>>> import numpy as np
>>> from numpy import linalg as LA
>>> np.set_printoptions(suppress=True, linewidth=100)
>>> A2 = np.array([[-1, -4, 2, -5], [-3, 3, 5, 0], [-4, -2, -1, -3], [-2, 2, -2, -1]])
>>> basis = np.array([[-5, -3, -4], [-4, 3, -3], [3, 0, -1]])
>>> mat = np.block([[A2, np.zeros((4, 3))], [np.zeros((3, 4)), basis]])
>>> print(mat)
[[-1. -4.  2. -5.  0.  0.  0.]
 [-3.  3.  5.  0.  0.  0.  0.]
 [-4. -2. -1. -3.  0.  0.  0.]
 [-2.  2. -2. -1.  0.  0.  0.]
 [ 0.  0.  0.  0. -5. -3. -4.]
 [ 0.  0.  0.  0. -4.  3. -3.]
 [ 0.  0.  0.  0.  3.  0. -1.]]
>>> # 2 groups of indices that never mix
>>> vec = np.array([-2, 2, 2, 2, 0, 0, -1])
>>> y = mat @ vec
>>> print(y)
[-12.  22.  -4.   2.   4.   3.   1.]
>>> print(np.round(LA.solve(mat, y + mat[:, 2]), 2))
[-2.  2.  3.  2. -0.  0. -1.]
>>> print(np.round(LA.solve(mat.T, mat[1]), 2) + 0)
[0. 1. 0. 0. 0. 0. 0.]
>>> print(np.round(LA.solve(mat, y), 2))
[-2.  2.  2.  2. -0.  0. -1.]
>>> print(np.round(LA.solve(mat, mat[:, 3]), 2))
[-0.  0.  0.  1. -0.  0. -0.]
>>> data = np.array([[2, 2, 2, 2], [2, 4, 4, 4], [2, 4, 6, 6], [2, 4, 6, 8]])
>>> # equal to its transpose
>>> rng = np.random.default_rng(794810)
>>> lab = rng.permutation(4)
>>> A2 = data[:, lab] * rng.choice([-1, 1], 4)
>>> print(A2)
[[-2 -2  2 -2]
 [-4 -2  4 -4]
 [-4 -2  6 -6]
 [-4 -2  8 -6]]
>>> U, _, Vt = LA.svd(data.T @ A2)
>>> print(np.round(LA.lstsq(data, A2)[0], 2) + 0)
[[ 0. -1.  0.  0.]
 [-1.  0.  0.  0.]
 [ 0.  0.  0. -1.]
 [ 0.  0.  1.  0.]]
>>> print(lab)
[1 0 3 2]
>>> print(np.round(U @ Vt, 2) + 0)
[[ 0. -1.  0.  0.]
 [-1.  0.  0.  0.]
 [ 0.  0.  0. -1.]
 [ 0.  0.  1.  0.]]
>>> P = np.triu(np.array([[2, 5, 3, 3], [3, 2, 1, 0], [2, 5, 3, 3], [5, 0, 3, 1]]), 1) + np.eye(4)
>>> A2 = P @ data @ LA.inv(P)
>>> print(np.trace(A2), np.trace(data))
20.0 20
>>> print(P @ data - data @ P)
[[ 22.  34.  48.  50.]
 [  2.  -6.  -4. -12.]
 [  6.   2.   8.   0.]
 [  0. -10. -10. -24.]]
>>> print(LA.matrix_rank(A2))
4
>>> print(np.round(LA.det(A2), 2))
16.0
>>> print(np.round(np.poly(A2), 2))
[  1. -20.  60. -56.  16.]
>>> ev, evecs = LA.eig(data)
>>> print(ev.round(2))
[16.58  2.    0.85  0.57]
>>> m1 = np.loadtxt("m.csv", delimiter=",")
>>> print(m1)
[[ 8.21 -2.17 -1.04]
 [ 8.22 -2.23 -0.73]
 [ 8.07 -1.94 -1.25]
 [ 8.23 -1.96 -1.39]
 [ 8.62 -1.89 -0.3 ]
 [ 8.19 -2.58 -1.6 ]
 [ 7.86 -1.88 -1.16]
 [ 8.53 -2.18 -1.18]
 [ 7.8  -1.42 -1.26]
 [ 7.83 -2.15 -0.39]
 [ 8.06 -1.87 -1.11]
 [ 8.19 -1.83 -0.72]
 [ 8.27 -1.82 -0.72]
 [ 8.2  -2.4  -1.08]
 [ 3.22  6.52  9.3 ]
 [ 3.49  7.22  8.73]
 [ 2.6   7.    8.92]
 [ 2.99  7.1   8.92]
 [ 2.88  6.58  9.08]
 [ 3.18  6.64  9.02]
 [ 2.65  7.01  8.91]
 [ 2.56  7.05  8.73]
 [ 3.04  7.05  9.33]
 [ 1.96  6.8   9.19]
 [ 2.6   6.84  8.63]
 [ 2.85  6.7   9.24]
 [ 2.59  7.    9.28]
 [ 2.73  6.79  9.1 ]]
>>> Xs = m1 - m1.mean(axis=0)
>>> evecs = LA.svd(Xs)[2][:2]
>>> A2 = Xs - Xs @ evecs.T @ evecs
>>> print(np.round((Xs @ evecs.T).std(axis=0), 2))
[7.22 0.31]
>>> print(LA.norm(A2, axis=1).round(6).argmax())
15
>>> feats = np.loadtxt("arr.csv", delimiter=",")
>>> print(feats)
[[  1.  -3.   9. -27.]
 [  1.  -2.   4.  -8.]
 [  1.  -1.   1.  -1.]
 [  1.   0.   0.   0.]
 [  1.   1.   1.   1.]
 [  1.   2.   4.   8.]]
>>> # row 0 is much longer than the rest
>>> A2 = np.c_[feats[:, :1] @ np.array([[0]]), np.array([7, 6, -2, -1, 6, 0])]
>>> print(A2)
[[ 0.  7.]
 [ 0.  6.]
 [ 0. -2.]
 [ 0. -1.]
 [ 0.  6.]
 [ 0.  0.]]
>>> print(np.round(LA.lstsq(feats, A2[:, 0])[0], 2))
[0. 0. 0. 0.]
>>> vec = np.array([0, -2, 2, -3])
>>> y = feats @ vec
>>> print(np.round(LA.lstsq(feats, y)[0], 2) + 0)
[ 0. -2.  2. -3.]
>>> print(y)
[105.  36.   7.   0.  -3. -20.]
>>> y = y + 0.3 * rng.normal(size=6)
>>> print(y.round(2))
[105.15  35.85   6.85   0.03  -3.07 -19.66]
>>> beta, *_ = LA.lstsq(feats, y)
>>> print(beta.round(2))
[-0.1  -1.89  2.05 -3.  ]
>>> print([round(float(LA.norm(LA.solve(feats.T @ feats + lam * np.eye(4), feats.T @ y))), 2) for lam in (0, 1, 10, 100)])
[4.1, 3.91, 3.7, 3.33]
>>> P = feats @ LA.solve(feats.T @ feats, feats.T)
>>> print(np.round(LA.eigvalsh(P), 2) + 0)
[0. 0. 1. 1. 1. 1.]
>>> print(np.allclose(P @ P, P))
True
>>> print(np.round(np.diag(P), 2))
[0.96 0.58 0.46 0.46 0.58 0.96]
>>> print(np.round((np.eye(6) - P) @ feats, 2) + 0)
[[0. 0. 0. 0.]
 [0. 0. 0. 0.]
 [0. 0. 0. 0.]
 [0. 0. 0. 0.]
 [0. 0. 0. 0.]
 [0. 0. 0. 0.]]
